>>> import numpy as np
>>> np.set_printoptions(precision=2, suppress=True, linewidth=160)
>>> arr = np.load("sample18.npy")
>>> arr
array([[ 1, -2,  0,  2],
       [ 0, -3, -3, -2],
       [ 0,  0,  1, -1],
       [ 0,  0,  0,  2]])
>>> rng = np.random.default_rng(3048)
>>> z = rng.permutation(4)
>>> other = arr[:, z] * rng.choice([-1, 1], 4)
>>> other
array([[ 1,  2, -2,  0],
       [ 0, -2, -3, -3],
       [ 0, -1,  0,  1],
       [ 0,  2,  0,  0]])
>>> Uu, _, Vt = np.linalg.svd(arr.T @ other)
>>> np.round(Uu @ Vt, 2) + 0
array([[1., 0., 0., 0.],
       [0., 0., 1., 0.],
       [0., 0., 0., 1.],
       [0., 1., 0., 0.]])
>>> other = np.linalg.inv(arr)
>>> round(np.linalg.cond(arr), 2)
np.float64(18.71)
>>> np.linalg.det(arr) * other
array([[-6.,  4., 12., 16.],
       [ 0.,  2.,  6.,  5.],
       [-0., -0., -6., -3.],
       [-0., -0., -0., -3.]])
>>> (np.abs(other) > 1e-9).astype(int)
array([[1, 1, 1, 1],
       [0, 1, 1, 1],
       [0, 0, 1, 1],
       [0, 0, 0, 1]])
>>> np.allclose(other, arr.T)
False
>>> np.round(np.linalg.slogdet(arr)[0], 2)
np.float64(-1.0)
>>> other
array([[ 1.  , -0.67, -2.  , -2.67],
       [-0.  , -0.33, -1.  , -0.83],
       [ 0.  ,  0.  ,  1.  ,  0.5 ],
       [ 0.  ,  0.  ,  0.  ,  0.5 ]])
>>> X = np.loadtxt("w.csv", delimiter=",")
>>> X
array([[10., -6., -5.,  3.],
       [ 0., -8.,  0.,  4.],
       [ 5., -3.,  0.,  0.],
       [ 0., -4.,  0.,  0.]])
>>> z = rng.permutation(4)
>>> other = X[:, z] * rng.choice([-1, 1], 4)
>>> other
array([[ 6.,  5.,  3., 10.],
       [ 8., -0.,  4.,  0.],
       [ 3., -0.,  0.,  5.],
       [ 4., -0.,  0.,  0.]])
>>> Uu, _, Vt = np.linalg.svd(X.T @ other)
>>> z
array([1, 2, 3, 0])
>>> np.round(Uu @ Vt, 2) + 0
array([[ 0.,  0.,  0.,  1.],
       [-1.,  0.,  0.,  0.],
       [ 0., -1.,  0.,  0.],
       [ 0.,  0.,  1.,  0.]])
>>> (X + X.T) / 2
array([[10. , -3. ,  0. ,  1.5],
       [-3. , -8. , -1.5,  0. ],
       [ 0. , -1.5,  0. ,  0. ],
       [ 1.5,  0. ,  0. ,  0. ]])
>>> X @ X
array([[ 75.,  -9., -50.,   6.],
       [  0.,  48.,   0., -32.],
       [ 50.,  -6., -25.,   3.],
       [  0.,  32.,   0., -16.]])
>>> X.inv()
Traceback (most recent call last):
  File "<python-input-27>", line 1, in <module>
    X.inv()
    ^^^^^
AttributeError: 'numpy.ndarray' object has no attribute 'inv'
>>> np.linalg.matrix_power(X, 2)
array([[ 75.,  -9., -50.,   6.],
       [  0.,  48.,   0., -32.],
       [ 50.,  -6., -25.,   3.],
       [  0.,  32.,   0., -16.]])
>>> assert X == X.T
Traceback (most recent call last):
  File "<python-input-29>", line 1, in <module>
    assert X == X.T
           ^^^^^^^^
ValueError: The truth value of an array with more than one element is ambiguous. Use a.any() or a.all()
>>> other = np.array([[0, 0], [0, 1]])
>>> basis = np.kron(other, X)
>>> np.linalg.matrix_rank(basis)
np.int64(4)
>>> round(float(np.linalg.norm(basis, 2)), 2), np.round(np.linalg.norm(other, 2) * np.linalg.norm(X, 2), 2)
(15.27, np.float64(15.27))
>>> basis
array([[ 0., -0., -0.,  0.,  0., -0., -0.,  0.],
       [ 0., -0.,  0.,  0.,  0., -0.,  0.,  0.],
       [ 0., -0.,  0.,  0.,  0., -0.,  0.,  0.],
       [ 0., -0.,  0.,  0.,  0., -0.,  0.,  0.],
       [ 0., -0., -0.,  0., 10., -6., -5.,  3.],
       [ 0., -0.,  0.,  0.,  0., -8.,  0.,  4.],
       [ 0., -0.,  0.,  0.,  5., -3.,  0.,  0.],
       [ 0., -0.,  0.,  0.,  0., -4.,  0.,  0.]])
>>> W0 = np.load("layer14.npy")
>>> W0
array([[ 1, -1,  1, -1,  1, -1,  1, -1],
       [ 1, -1,  1, -1, -1,  1, -1,  1]])
>>> cov = W0.T @ W0
>>> np.trace(cov), (W0 ** 2).sum()
(np.int64(16), np.int64(16))
>>> np.diag(cov)
array([2, 2, 2, 2, 2, 2, 2, 2])
>>> T = np.stack([W0, -3 * W0, W0[::-1]])
>>> np.linalg.norm(T, axis=(1, 2))
array([ 4., 12.,  4.])
>>> T.sum(axis=0)
array([[-1,  1, -1,  1, -3,  3, -3,  3],
       [-1,  1, -1,  1,  3, -3,  3, -3]])
>>> np.linalg.matrix_rank(T.reshape(3, -1))
np.int64(2)
>>> other = W0[0, 0] * W0[1:] - np.outer(W0[1:, 0], W0[0])
>>> other
array([[ 0,  0,  0,  0, -2,  2, -2,  2]])
>>> np.flatnonzero(~other.round(6).any(axis=1))
array([], dtype=int64)
>>> other = np.array([[-2, 0], [1, -1], [0, 1], [-2, 0], [0, 2], [0, 0], [2, 0], [-1, 2]])
>>> np.einsum("ij->j", W0)
array([ 2, -2,  2, -2,  0,  0,  0,  0])
>>> np.einsum("ik,kj->ji", W0, other)
array([[ 2, -4],
       [ 2,  2]])
>>> np.linalg.matrix_rank(np.vstack([W0, other.T]))
np.int64(4)
>>> m1 = np.array([[-0.7, 1.3, 0.7, 0.7], [2.1, -0.9, 0.0, 0.4], [0.4, -2.0, 1.6, -2.6]])
>>> m1[:, 1] *= 10
>>> m1
array([[ -0.7,  13. ,   0.7,   0.7],
       [  2.1,  -9. ,   0. ,   0.4],
       [  0.4, -20. ,   1.6,  -2.6]])
>>> T = np.stack([m1, 2 * m1, m1[::-1]])
>>> T.sum(axis=0)
array([[ -1.7,  19. ,   3.7,  -0.5],
       [  8.4, -36. ,   0. ,   1.6],
       [  0.5, -47. ,   5.5,  -7.1]])
>>> Uu, s, Vt = np.linalg.svd(m1)
>>> np.argmax(s[:-1] / (s[1:] + 1e-6)) + 1
np.int64(1)
>>> other = Uu[:, :1] @ np.diag(s[:1]) @ Vt[:1]
>>> np.round(np.abs(m1 - other).max(), 2)
np.float64(1.6)
>>> round(float(np.linalg.norm(m1 - other, 2)), 2), np.round(s[1], 2)
(2.48, np.float64(2.48))
>>> round(np.linalg.norm(X, 1), 2), np.round(np.linalg.norm(X, np.inf), 2)
(np.float64(21.0), np.float64(24.0))
>>> round(float(np.linalg.norm(X) ** 2 / np.linalg.norm(X, 2) ** 2), 2)
1.29
>>> round(float(np.linalg.norm(X[3] - X[0])), 2)
11.75
>>> round(np.linalg.norm(X[3], 1), 2), np.round(np.linalg.norm(X[3], np.inf), 2)
(np.float64(4.0), np.float64(4.0))
>>> np.linalg.norm(X, axis=0)
array([11.18, 11.18,  5.  ,  5.  ])
>>> J = np.load("block19.npy")
>>> J
array([[ 0.04,  0.15, -0.12, -0.05],
       [ 0.15,  0.53, -0.44, -0.19],
       [-0.12, -0.44,  0.36,  0.16],
       [-0.05, -0.19,  0.16,  0.07]])
>>> Uu, s, Vt = np.linalg.svd(J)
>>> vecs = Vt[:(s > 1e-8).sum()]
>>> vec = J[1] + 4 * J[2] + rng.integers(2) * np.eye(4)[2]
>>> vec
array([-0.33, -1.21,  1.99,  0.44])
>>> np.linalg.matrix_rank(np.vstack([J, vec]))
np.int64(2)
>>> vecs.T @ vecs
array([[ 0.04,  0.15, -0.12, -0.05],
       [ 0.15,  0.53, -0.44, -0.19],
       [-0.12, -0.44,  0.36,  0.16],
       [-0.05, -0.19,  0.16,  0.07]])
>>> np.allclose(vecs.T @ vecs @ vec, vec)
False
>>> ev, vecs = np.linalg.eigh(J)
>>> np.linalg.eigvalsh(J + -3 * np.eye(4))
array([-3., -3., -3., -2.])
>>> (ev > 1e-8).sum(), (ev < -1e-8).sum()
(np.int64(1), np.int64(0))
>>> np.unique(ev.round(6) + 0, return_counts=True)[1]
array([3, 1])
>>> vecs @ np.diag(ev) @ vecs.T
array([[ 0.04,  0.15, -0.12, -0.05],
       [ 0.15,  0.53, -0.44, -0.19],
       [-0.12, -0.44,  0.36,  0.16],
       [-0.05, -0.19,  0.16,  0.07]])
>>> np.round(vecs.T @ J @ vecs, 2) + 0
array([[0., 0., 0., 0.],
       [0., 0., 0., 0.],
       [0., 0., 0., 0.],
       [0., 0., 0., 1.]])
>>> np.round(vecs.T @ vecs, 2) + 0
array([[1., 0., 0., 0.],
       [0., 1., 0., 0.],
       [0., 0., 1., 0.],
       [0., 0., 0., 1.]])
>>> np.round(np.linalg.eigvalsh(J @ J), 2) + 0
array([0., 0., 0., 1.])
